% python3 -q
>>> import numpy as np
>>> np.set_printoptions(precision=1, suppress=True, linewidth=200, sign=" ")
>>> def rnd(a):
...     return np.round(a, 1) + 0
... 
>>> J = np.loadtxt("out16.csv", delimiter=",")
>>> J
array([[  1. ,   1. ,  -0.5,  -0.8],
       [ -2.4,  -0.8,   1.4,  -0.4],
       [ -2.2,   1.7,   1.3,   1.4],
       [  0.3,   1.8,  -1.3,   2. ],
       [ -0.6,   0.8,   0.4,  -0.9],
       [ -2.5,  -1.6,   1.2,   0.9],
       [  0.4,  -0.7,   0.2,  -0.9],
       [ -1. ,  -0.8,   1. ,  -1.5],
       [ -0.6,  -1. ,  -0.6,   0.7],
       [ -1.6,   0. ,  -1.6,   0.3],
       [ -1.4,  -0.1,   0.7,  -0.7],
       [  0.7,  -0.6,   1.2,   0.6],
       [  1.6,   0.4,  -0.4,   0.8],
       [ -1. ,   0. ,  -1.3,   0.3],
       [  1.2,   2.2,   1.2,   0.9],
       [  0.5,   0.9,  -0.4,   0.4],
       [ -0.7,   0.5,   0.3,  -0.4],
       [ -0.2,   1.1,  -0.1,  -0.4],
       [  1.1,   0.5,  -2.3,  -0.1],
       [ -1.1,  -1.4,  -0.1,   1.9],
       [  0.6,   0.1,   0.5,  -0.4],
       [ -0.7,  -0.3,  -0.5,   1.9],
       [ -0.6,  -0.3,   0. ,  -2.1],
       [  1.1,   1. ,   0.6,   0.8],
       [  0.1,  -0.3,  -0.4,  -0.9],
       [ -0.4,  -0.9,   0.3,   0.6],
       [ -1.1,  -0.9,  -0.8,   0.1],
       [ -0.1,   1.7,   0.6,   1.3],
       [ -1.5,   0.1,  -2. ,  -0.2],
       [ -8. , -20. ,  -1. , -14. ],
       [  0.1,  -2.3,   0.4,   0.2]])
>>> B = J / np.sqrt((J ** 2).mean(axis=1, keepdims=True))
>>> print(rnd(J - J.mean(axis=1, keepdims=True)))
[[ 0.8  0.8 -0.7 -1. ]
 [-1.8 -0.2  2.   0.2]
 [-2.8  1.2  0.8  0.8]
 [-0.4  1.1 -2.   1.3]
 [-0.5  0.9  0.5 -0.8]
 [-2.  -1.1  1.7  1.4]
 [ 0.6 -0.4  0.4 -0.6]
 [-0.4 -0.2  1.6 -0.9]
 [-0.2 -0.6 -0.2  1.1]
 [-0.9  0.7 -0.9  1. ]
 [-1.   0.3  1.1 -0.3]
 [ 0.2 -1.1  0.7  0.1]
 [ 1.  -0.2 -1.   0.2]
 [-0.5  0.5 -0.8  0.8]
 [-0.2  0.8 -0.2 -0.5]
 [ 0.2  0.6 -0.8  0.1]
 [-0.6  0.6  0.4 -0.3]
 [-0.3  1.  -0.2 -0.5]
 [ 1.3  0.7 -2.1  0.1]
 [-0.9 -1.2  0.1  2.1]
 [ 0.4 -0.1  0.3 -0.6]
 [-0.8 -0.4 -0.6  1.8]
 [ 0.2  0.4  0.8 -1.4]
 [ 0.2  0.1 -0.3 -0.1]
 [ 0.5  0.1  0.  -0.5]
 [-0.3 -0.8  0.4  0.7]
 [-0.4 -0.2 -0.1  0.8]
 [-1.   0.8 -0.3  0.4]
 [-0.6  1.  -1.1  0.7]
 [ 2.8 -9.2  9.8 -3.2]
 [ 0.5 -1.9  0.8  0.6]]
>>> print(rnd(np.linalg.norm(B, axis=1)))
[ 2.  2.  2.  2.  2.  2.  2.  2.  2.  2.  2.  2.  2.  2.  2.  2.  2.  2.  2.  2.  2.  2.  2.  2.  2.  2.  2.  2.  2.  2.  2.]
>>> d = np.linalg.norm(J[:, None] - J[None], axis=-1)
>>> print((d + 1e9 * np.eye(31)).round(6).argmin(axis=1))
[ 15  10  27  15  16   1  24  10  26  28  16  20  23   9  23  17   4   4   0  21   6  19   7  15   6   8   8  23   9   7  25]
>>> rnd(np.linalg.norm(J - J.mean(axis=0), axis=1))
array([  2.4,   2.3,   3.5,   3.6,   1.6,   2.8,   1.2,   1.7,   1.2,   2. ,   1.3,   2. ,   2.7,   1.5,   3.7,   2. ,   1.2,   1.7,   3. ,   2.4,   1.5,   2.2,   1.8,   2.7,   1. ,   1. ,   1. ,
         2.9,   2.2,  24.9,   2. ])
>>> X = np.loadtxt("mat.csv", delimiter=",")
>>> rnd(X)
array([[ 0.4,  0.5, -2.1,  1.8,  1. ],
       [ 1.2,  1.1,  1.2, -0.3,  2.2],
       [-0.3,  0.3,  1.8,  2.3, -0.6],
       [-2.5, -0.4,  0.1,  0. ,  1.5],
       [-0.9,  2.7, -0.3, -0.4, -0.8]])
>>> Q, Rm = np.linalg.qr(X)
>>> print(abs(Rm[0, 0]), rnd(np.linalg.norm(X[:, 0])))
3.0 3.0
>>> rnd(Q @ Rm)
array([[ 0.4,  0.5, -2.1,  1.8,  1. ],
       [ 1.2,  1.1,  1.2, -0.3,  2.2],
       [-0.3,  0.3,  1.8,  2.3, -0.6],
       [-2.5, -0.4,  0.1,  0. ,  1.5],
       [-0.9,  2.7, -0.3, -0.4, -0.8]])
>>> rnd(Rm)
array([[-3.,  0.,  0.,  0.,  0.],
       [ 0., -3.,  0.,  0.,  0.],
       [ 0.,  0., -3.,  0.,  0.],
       [ 0.,  0.,  0., -3.,  0.],
       [ 0.,  0.,  0.,  0., -3.]])
>>> rnd(Q.T @ Q)
array([[ 1.,  0.,  0.,  0.,  0.],
       [ 0.,  1.,  0.,  0.,  0.],
       [ 0.,  0.,  1.,  0.,  0.],
       [ 0.,  0.,  0.,  1.,  0.],
       [ 0.,  0.,  0.,  0.,  1.]])
>>> arr = np.load("layer0.npy")
>>> print(arr)
[[  1  -3   9 -27]
 [  1  -2   4  -8]
 [  1  -1   1  -1]
 [  1   0   0   0]
 [  1   1   1   1]]
>>> # row 0 dominates
>>> hat = arr @ np.linalg.solve(arr.T @ arr, arr.T)
>>> rnd(hat)
array([[ 1. ,  0.1, -0.1,  0.1,  0. ],
       [ 0.1,  0.8,  0.3, -0.2,  0.1],
       [-0.1,  0.3,  0.5,  0.3, -0.1],
       [ 0.1, -0.2,  0.3,  0.8,  0.1],
       [ 0. ,  0.1, -0.1,  0.1,  1. ]])
>>> np.trace(hat)
np.float64(4.0)
>>> rnd((np.eye(5) - hat) @ arr)
array([[ 0.,  0.,  0.,  0.],
       [ 0.,  0.,  0.,  0.],
       [ 0.,  0.,  0.,  0.],
       [ 0.,  0.,  0.,  0.],
       [ 0.,  0.,  0.,  0.]])
>>> np.linalg.matrix_rank(np.eye(5) - hat)
np.int64(1)
>>> rnd(hat @ arr[:, 0])
array([ 1.,  1.,  1.,  1.,  1.])
>>> np.allclose(hat @ hat, hat)
True
